$ ipython --no-banner

In [1]: import numpy as np

In [2]: np.set_printoptions(precision=3, suppress=True, linewidth=100)

In [3]: def rd(a):
   ...:     return np.round(a, 3) + 0
   ...: 

In [4]: F = np.loadtxt("a.csv", delimiter=",")

In [5]: F
Out[5]: 
array([[ 3.,  3.,  2.],
       [ 0., -1.,  0.],
       [ 0.,  1.,  4.],
       [-3., -2.,  2.],
       [ 3.,  2.,  2.],
       [ 0.,  1.,  4.],
       [ 0.,  0.,  0.],
       [ 3.,  3.,  2.],
       [-3., -2.,  2.],
       [ 0.,  0.,  0.],
       [ 3.,  3.,  2.],
       [ 0.,  0.,  0.],
       [ 0.,  0.,  0.],
       [ 0.,  0.,  0.],
       [ 0.,  0.,  0.],
       [-3., -2.,  2.],
       [ 0.,  0.,  0.],
       [ 0.,  0.,  0.],
       [ 0.,  0.,  0.],
       [ 0.,  0.,  0.],
       [ 3.,  2.,  2.],
       [-3., -2.,  2.],
       [ 3.,  2.,  2.],
       [-3., -2.,  2.],
       [ 0., -1.,  0.]])

In [6]: dist = np.linalg.norm(F[:, None] - F[None], axis=-1)

In [7]: dist.mean(axis=1).argmax()
Out[7]: np.int64(0)

In [8]: print(np.flatnonzero(dist[15] < dist.mean() / 2))
[ 3  8 15 21 23]

In [9]: dist.shape
Out[9]: (25, 25)

In [10]: rd(np.linalg.norm(F, axis=1))
Out[10]: 
array([4.69 , 1.   , 4.123, 4.123, 4.123, 4.123, 0.   , 4.69 , 4.123, 0.   , 4.69 , 0.   , 0.   ,
       0.   , 0.   , 4.123, 0.   , 0.   , 0.   , 0.   , 4.123, 4.123, 4.123, 4.123, 1.   ])

In [11]: W2 = F[[15, 16]].astype(float)

In [12]: for _ in range(7):
    ...:     z = np.linalg.norm(F[:, None] - W2, axis=-1).argmin(axis=1)
    ...:     W2 = np.array([F[z == j].mean(axis=0) for j in range(2)])
    ...: 

In [13]: z
Out[13]: array([1, 1, 1, 0, 1, 1, 1, 1, 0, 1, 1, 1, 1, 1, 1, 0, 1, 1, 1, 1, 1, 0, 1, 0, 1])

In [14]: np.bincount(z)
Out[14]: array([ 5, 20])

In [15]: np.abs(W2[1] - W2[0]).argmax()
Out[15]: np.int64(0)

In [16]: W2
Out[16]: 
array([[-3.  , -2.  ,  2.  ],
       [ 0.9 ,  0.75,  1.  ]])

In [17]: P = F @ np.linalg.solve(F.T @ F, F.T)

In [18]: np.linalg.matrix_rank(np.eye(25) - P)
Out[18]: np.int64(22)

In [19]: rd(np.diag(P))
Out[19]: 
array([0.178, 0.264, 0.234, 0.157, 0.228, 0.234, 0.   , 0.178, 0.157, 0.   , 0.178, 0.   , 0.   ,
       0.   , 0.   , 0.157, 0.   , 0.   , 0.   , 0.   , 0.228, 0.157, 0.228, 0.157, 0.264])

In [20]: np.allclose(P @ P, P)
Out[20]: True
